% ipython --no-banner

In [1]: import numpy as np

In [2]: np.set_printoptions(suppress=True, linewidth=200)

In [3]: def rd(a):
   ...:     return np.round(a, 3) + 0
   ...: 

In [4]: M = np.load("w.npy")

In [5]: M
Out[5]: 
array([[-0.029, -0.035,  1.798,  0.102,  1.077,  0.072,  0.23 ,  1.881,  1.08 ],
       [-0.141,  0.045,  2.057, -0.094,  0.986,  0.094,  0.013,  2.15 ,  1.07 ],
       [-0.088, -0.033,  1.861, -0.161,  0.995, -0.088, -0.07 ,  1.776,  1.068],
       [-0.109, -0.054,  2.007, -0.031,  1.023,  0.028, -0.247,  1.899,  1.052],
       [-0.084, -0.16 ,  1.965, -0.095,  0.971, -0.138, -0.129,  2.02 ,  0.95 ],
       [-0.056, -0.187,  1.891, -0.013,  0.979,  0.049, -0.019,  1.975,  1.069],
       [ 0.161,  0.04 ,  2.06 ,  0.024,  0.971,  0.144,  0.179,  1.943,  0.89 ],
       [-0.1  ,  0.13 , -0.151,  0.034,  2.028,  1.974,  1.015,  2.045,  1.962],
       [-0.051, -0.002, -0.118, -0.118,  1.885,  1.888,  0.981,  1.968,  2.054],
       [-0.089, -0.111,  0.05 , -0.091,  2.023,  2.141,  0.937,  2.103,  2.126],
       [-0.116,  0.08 , -0.227, -0.139,  2.133,  2.079,  1.053,  2.067,  1.97 ],
       [-0.038, -0.122, -0.138, -0.039,  2.071,  1.987,  0.963,  1.889,  1.982],
       [-0.185,  0.017, -0.156,  0.044,  2.125,  1.813,  0.999,  2.062,  2.119],
       [-0.014, -0.032, -0.016, -0.034,  1.839,  1.945,  1.052,  2.035,  2.052]])

In [6]: u = np.array([1, 0])

In [7]: rd(np.cross(M[5, :3], M[6, :3]))
Out[7]: array([-0.461,  0.42 ,  0.028])

In [8]: np.polyval(u, M[5])
Out[8]: array([-0.056, -0.187,  1.891, -0.013,  0.979,  0.049, -0.019,  1.975,  1.069])

In [9]: P = M @ np.linalg.solve(M.T @ M, M.T)

In [10]: rd(np.linalg.eigvalsh(P))
Out[10]: array([0., 0., 0., 0., 0., 1., 1., 1., 1., 1., 1., 1., 1., 1.])

In [11]: rd(np.trace(P))
Out[11]: np.float64(9.0)

In [12]: x = np.array([-5, -3, 0, -3, -3, 3, -2, 3, 1])

In [13]: rhs = M @ x

In [14]: rd(np.linalg.lstsq(M, rhs)[0])
Out[14]: array([-5., -3.,  0., -3., -3.,  3., -2.,  3.,  1.])

In [15]: rd(np.linalg.solve(M.T @ M, M.T @ rhs))
Out[15]: array([-5., -3.,  0., -3., -3.,  3., -2.,  3.,  1.])

In [16]: rng = np.random.default_rng(824)

In [17]: rhs = rhs + 0.05 * rng.normal(size=14)

In [18]: rd(rhs)
Out[18]: array([3.122, 5.596, 4.303, 4.996, 5.103, 5.005, 2.915, 5.877, 6.641, 7.948, 6.605, 6.067, 6.095, 6.649])

In [19]: c, *_ = np.linalg.lstsq(M, rhs)

In [20]: c.round()
Out[20]: array([-4., -3., -0., -3., -3.,  3., -2.,  3.,  1.])

In [21]: rd(M.T @ (rhs - M @ c))
Out[21]: array([0., 0., 0., 0., 0., 0., 0., 0., 0.])

In [22]: rd(np.linalg.norm(rhs - M @ c))
Out[22]: np.float64(0.093)
